% ipython --no-banner

In [1]: import numpy as np

In [2]: from numpy import linalg as LA

In [3]: np.set_printoptions(suppress=True, linewidth=160)

In [4]: E = np.load("out14.npy")

In [5]: print(E)
[[ 0.01   4.878 -0.926 -3.008]
 [-0.017  0.805  0.915 -2.995]
 [-0.174  0.934 -1.082  0.981]
 [-3.202  1.858 -3.962 -3.087]
 [-3.062  2.773 -5.079 -2.099]
 [-3.922  5.97  -6.182 -5.87 ]
 [-0.985  3.044 -0.922 -3.967]]

In [6]: Uu, sigma, vt = LA.svd(E)

In [7]: print(sigma.round(3))
[15.734  5.29   2.885  0.211]

In [8]: B = Uu[:, :3] @ np.diag(sigma[:3]) @ vt[:3]

In [9]: print(LA.matrix_rank(B))
3

In [10]: B = np.c_[E[:, :2] @ np.array([[5, 9], [4, 1]]), np.array([6, 9, 6, 7, -8, -3, -5])]

In [11]: print(B.round(3))
[[ 19.562   4.968   6.   ]
 [  3.135   0.652   9.   ]
 [  2.866  -0.632   6.   ]
 [ -8.578 -26.96    7.   ]
 [ -4.218 -24.785  -8.   ]
 [  4.27  -29.328  -3.   ]
 [  7.251  -5.821  -5.   ]]

In [12]: print(LA.matrix_rank(B))
3

In [13]: print(np.round(LA.norm(LA.qr(E)[0].T @ B, axis=0) ** 2 / ((B ** 2).sum(axis=0) + 1e-12), 3))
[1.    1.    0.256]

In [14]: t3 = np.stack([E, -3 * E, E[::-1]])

In [15]: print(np.round(np.einsum("bij,cij->bc", t3, t3), 3))
[[ 283.912 -851.735  140.894]
 [-851.735 2555.204 -422.682]
 [ 140.894 -422.682  283.912]]

In [16]: print(LA.matrix_rank(t3))
[4 4 4]

In [17]: print(np.round(LA.norm(t3, axis=(1, 2)), 3))
[16.85  50.549 16.85 ]

In [18]: print(t3.shape)
(3, 7, 4)

In [19]: feats = np.loadtxt("test11.csv", delimiter=",")

In [20]: print(feats)
[[0. 0. 1. 0. 0. 0. 1. 1. 0. 0.]
 [0. 0. 0. 0. 0. 0. 0. 0. 0. 0.]
 [1. 0. 0. 0. 0. 0. 1. 1. 1. 0.]
 [0. 0. 0. 0. 0. 1. 0. 0. 0. 1.]
 [0. 0. 0. 0. 0. 1. 0. 0. 0. 1.]
 [0. 0. 0. 1. 1. 0. 0. 0. 0. 1.]
 [1. 0. 1. 0. 0. 0. 0. 0. 1. 0.]
 [1. 0. 1. 0. 0. 0. 0. 0. 1. 0.]
 [0. 0. 1. 0. 0. 0. 1. 1. 0. 0.]
 [0. 0. 0. 1. 1. 1. 0. 0. 0. 0.]]

In [21]: Uu, sigma, vt = LA.svd(feats)

In [22]: vecs = vt[:(sigma > 1e-8).sum()]

In [23]: rng = np.random.default_rng(0)

In [24]: vec = feats[3] + -1 * feats[6] + rng.integers(2) * np.eye(10)[4]

In [25]: print(vec)
[-1.  0. -1.  0.  1.  1.  0.  0. -1.  1.]

In [26]: print(np.round(np.diag(vecs.T @ vecs), 3) + 0)
[0.5 0.  1.  0.5 0.5 1.  0.5 0.5 0.5 1. ]

In [27]: print(round(float(LA.norm(vec - vecs.T @ vecs @ vec)), 3))
0.707
